% ipython --no-banner

In [1]: import numpy as np

In [2]: from numpy import linalg as LA

In [3]: np.set_printoptions(precision=4, suppress=True, linewidth=100, floatmode="fixed")

In [4]: def rd(a):
   ...:     return np.round(a, 4) + 0
   ...: 

In [5]: E = np.load("a.npy")

In [6]: E
Out[6]: 
array([[0, 3],
       [0, 0]])

In [7]: LA.lstsq(E[:-1].T, E[-1])[2]
Out[7]: np.int32(1)

In [8]: np.unique(E.round(6), axis=0).shape
Out[8]: (2, 2)

In [9]: np.poly(E)
Out[9]: array([1.0000, 0.0000, 0.0000])

In [10]: np.kron(np.eye(2, dtype=int), E)
Out[10]: 
array([[0, 3, 0, 0],
       [0, 0, 0, 0],
       [0, 0, 0, 3],
       [0, 0, 0, 0]])

In [11]: np.einsum("ij,ji->", E, E)
Out[11]: np.int64(0)

In [12]: rd(LA.det(E.T))
Out[12]: np.float64(0.0)

In [13]: U, sv, Vt = LA.svd(E)

In [14]: np.argmax(sv[:-1] / (sv[1:] + 1e-6)) + 1
Out[14]: np.int64(1)

In [15]: sv
Out[15]: array([3.0000, 0.0000])

In [16]: M2 = U[:, :1] @ np.diag(sv[:1]) @ Vt[:1]

In [17]: M2
Out[17]: 
array([[0.0000, 3.0000],
       [0.0000, 0.0000]])

In [18]: rd(LA.norm(E - M2, 2)), sv[1]
Out[18]: (np.float64(0.0), np.float64(0.0))

In [19]: LA.matrix_rank(E, rtol=0.05)
Out[19]: np.int64(1)

In [20]: LA.matrix_rank(M2)
Out[20]: np.int64(1)

In [21]: rk = LA.matrix_rank(E)

In [22]: rk
Out[22]: np.int64(1)

In [23]: null = LA.svd(E)[2][rk:].T

In [24]: null.shape
Out[24]: (2, 1)

In [25]: [int(LA.matrix_rank(E[:i])) for i in range(1, len(E) + 1)]
Out[25]: [1, 1]

In [26]: [int(LA.matrix_rank(np.delete(E, i, axis=0))) for i in range(2)]
Out[26]: [0, 1]

In [27]: LA.matrix_rank(E.T @ E), LA.matrix_rank(E @ E.T)
Out[27]: (np.int64(1), np.int64(1))

In [28]: E @ null
Out[28]: 
array([[0.0000],
       [0.0000]])

In [29]: G = E.T @ E

In [30]: (E @ E.T).shape
Out[30]: (2, 2)

In [31]: G
Out[31]: 
array([[0, 0],
       [0, 9]])

In [32]: np.diag(G)
Out[32]: array([0, 9])

In [33]: W0 = np.load("block1.npy")

In [34]: W0
Out[34]: 
array([[ 9.1098,  9.1373,  4.5076,  6.9940,  5.9973],
       [ 8.6907,  8.5046,  2.5279,  7.0394,  6.0122],
       [ 7.8757,  9.2363,  1.9104,  6.3689,  6.5430],
       [ 9.9794,  8.6200,  4.9027,  5.3564,  6.3202],
       [ 9.9627,  9.9548,  3.5607,  6.6984,  5.1999],
       [ 8.4206, 10.5458,  2.1571,  6.3484,  6.7574],
       [ 9.8348, 10.1951,  2.0026,  6.4262,  5.3666],
       [ 8.5519, 10.4467,  2.2872,  3.8359,  5.8090],
       [ 8.2975,  8.8547,  2.7218,  5.3071,  3.6393],
       [ 7.7010,  9.6324,  2.1457,  6.6847,  6.9996],
       [ 8.4879,  8.1836,  2.2547,  5.8424,  4.6053],
       [ 7.9604,  8.3479,  3.6865,  6.2361,  5.7272],
       [ 8.6986,  8.5202,  3.8503,  5.7752,  6.4025],
       [ 9.6091,  7.9106,  2.5668,  6.9725,  6.5586],
       [ 9.0147,  8.7464,  4.0414,  6.1435,  2.8064],
       [ 9.2258,  8.7782,  2.8098,  6.4548,  4.7930],
       [ 8.4790,  9.7524,  4.0182,  6.3917,  4.1430],
       [10.1947,  9.6704,  1.9494,  5.7708,  4.4292],
       [ 9.8157, 10.2293,  1.1119,  5.1268,  5.3046],
       [ 8.6215,  8.6314,  1.9990,  5.8388,  4.6175],
       [ 6.5847,  8.8199,  2.7584,  6.9592,  8.0533]])

In [35]: U, sv, Vt = LA.svd(W0)

In [36]: rd(sv)
Out[36]: array([70.7953,  5.9794,  4.8979,  3.2427,  2.8629])

In [37]: np.argmax(sv[:-1] / (sv[1:] + 1e-6)) + 1
Out[37]: np.int64(1)

In [38]: M2 = U[:, :1] @ np.diag(sv[:1]) @ Vt[:1]

In [39]: rd(np.abs(W0 - M2).max())
Out[39]: np.float64(2.6089)

In [40]: rd(LA.norm(W0 - M2, 2)), rd(sv[1])
Out[40]: (np.float64(5.9794), np.float64(5.9794))

In [41]: LA.matrix_rank(W0, rtol=0.05)
Out[41]: np.int64(3)

In [42]: rd(LA.norm(W0 - M2) / LA.norm(W0))
Out[42]: np.float64(0.1241)
